% python3 -q
>>> import numpy as np
>>> from numpy import linalg as LA
>>> np.set_printoptions(suppress=True, linewidth=120)
>>> M = np.loadtxt("mat.csv", delimiter=",")
>>> M
array([[ 0.,  0.,  0.,  2.,  0.,  0.,  0., -2.,  0.],
       [ 0., -1.,  0.,  1.,  2.,  0.,  0., -1.,  0.],
       [ 0.,  0.,  0.,  1.,  2., -1.,  0.,  0.,  0.],
       [ 0.,  0.,  0.,  0.,  2.,  0.,  0.,  0.,  0.],
       [ 0.,  0., -1.,  0.,  0.,  0., -2.,  0.,  0.],
       [ 0.,  0., -2., -1.,  0.,  0., -2.,  0.,  0.]])
>>> # columns 0 and 8 are equal
>>> theta = np.radians(72)
>>> Rm = np.eye(9)
>>> Rm[7, 7] = Rm[5, 5] = np.cos(theta)
>>> Rm[7, 5], Rm[5, 7] = -np.sin(theta), np.sin(theta)
>>> Rm.round(1)
array([[ 1. ,  0. ,  0. ,  0. ,  0. ,  0. ,  0. ,  0. ,  0. ],
       [ 0. ,  1. ,  0. ,  0. ,  0. ,  0. ,  0. ,  0. ,  0. ],
       [ 0. ,  0. ,  1. ,  0. ,  0. ,  0. ,  0. ,  0. ,  0. ],
       [ 0. ,  0. ,  0. ,  1. ,  0. ,  0. ,  0. ,  0. ,  0. ],
       [ 0. ,  0. ,  0. ,  0. ,  1. ,  0. ,  0. ,  0. ,  0. ],
       [ 0. ,  0. ,  0. ,  0. ,  0. ,  0.3,  0. ,  1. ,  0. ],
       [ 0. ,  0. ,  0. ,  0. ,  0. ,  0. ,  1. ,  0. ,  0. ],
       [ 0. ,  0. ,  0. ,  0. ,  0. , -1. ,  0. ,  0.3,  0. ],
       [ 0. ,  0. ,  0. ,  0. ,  0. ,  0. ,  0. ,  0. ,  1. ]])
>>> B = M @ Rm.T
>>> np.allclose(LA.norm(M, axis=1), LA.norm(B, axis=1))
True
>>> round(LA.det(Rm), 1), np.round(np.trace(Rm), 1)
(np.float64(1.0), np.float64(7.6))
>>> round(LA.norm(M, 1), 1), round(LA.norm(M, np.inf), 1)
(np.float64(6.0), np.float64(5.0))
>>> M[0] @ M[4]
np.float64(0.0)
>>> np.round(LA.norm(M, axis=0), 1)
array([0. , 1. , 2.2, 2.6, 3.5, 1. , 2.8, 2.2, 0. ])
>>> x = np.array([0, 2, -1, -1, 0, -2, -1, 0, -2])
>>> M @ x
array([-2., -3.,  1.,  0.,  3.,  5.])
>>> M @ np.ones(9)
array([ 0.,  1.,  2.,  2., -3., -5.])
>>> (M * x).sum(axis=1)
array([-2., -3.,  1.,  0.,  3.,  5.])
>>> np.sign((M @ x).round(6))
array([-1., -1.,  1.,  0.,  1.,  1.])
>>> LA.norm(M @ x) <= LA.norm(M, 2) * LA.norm(x) + 1e-9
np.True_
>>> E = np.loadtxt("arr.csv", delimiter=",")
>>> E
array([[-4., -4.,  4.,  4.],
       [-2., -6.,  2.,  6.],
       [ 4.,  4.,  2.,  2.],
       [ 2.,  6.,  1.,  3.]])
>>> B = np.array([[3, 3], [0, 2], [3, 1], [3, 1]])
>>> np.einsum("ik,kj->ji", E, B)
array([[ 12.,  18.,  24.,  18.],
       [-12., -10.,  24.,  22.]])
>>> np.vstack([E, B.T]).shape
(6, 4)
>>> LA.matrix_rank(np.vstack([E, B.T]))
np.int64(4)
>>> arr = np.load("data.npy")
>>> arr
array([[-0.8, -0.9, -2.2, -1.8, -2.1,  2.8,  0.4,  1.8,  1.3],
       [-2.3, -2. , -1.1, -4. , -3.8, -3.3, -7.1, -2.6, -6.9],
       [ 0.2, -0.5,  1.3,  0.3, -0.3, -2.7, -2.7, -2.2, -3.2],
       [-1.9, -1.7, -2.3, -4.1, -4.5,  0.4, -4.4,  0.4, -3.7],
       [ 0.2,  0.1,  2. ,  0. , -0.1, -6.7, -6.1, -3.9, -5.6],
       [-1.9, -2.7, -4.2, -4.1, -4. ,  6. ,  2. ,  4.3,  2.3],
       [-3.5, -3.3, -6.5, -6. , -5.9,  8.5,  3.2,  5.9,  3.1],
       [-1.3, -0.9,  0.8, -1.9, -2.2, -6.1, -7.8, -3.8, -7.8]])
>>> G = arr.T @ arr
>>> LA.matrix_rank(G)
np.int64(8)
>>> np.round(np.diag(G), 1)
array([ 27.2,  27. ,  77.6,  92.6,  94.9, 216.5, 189.5,  98. , 180.3])
>>> np.allclose(G, G.T)
True
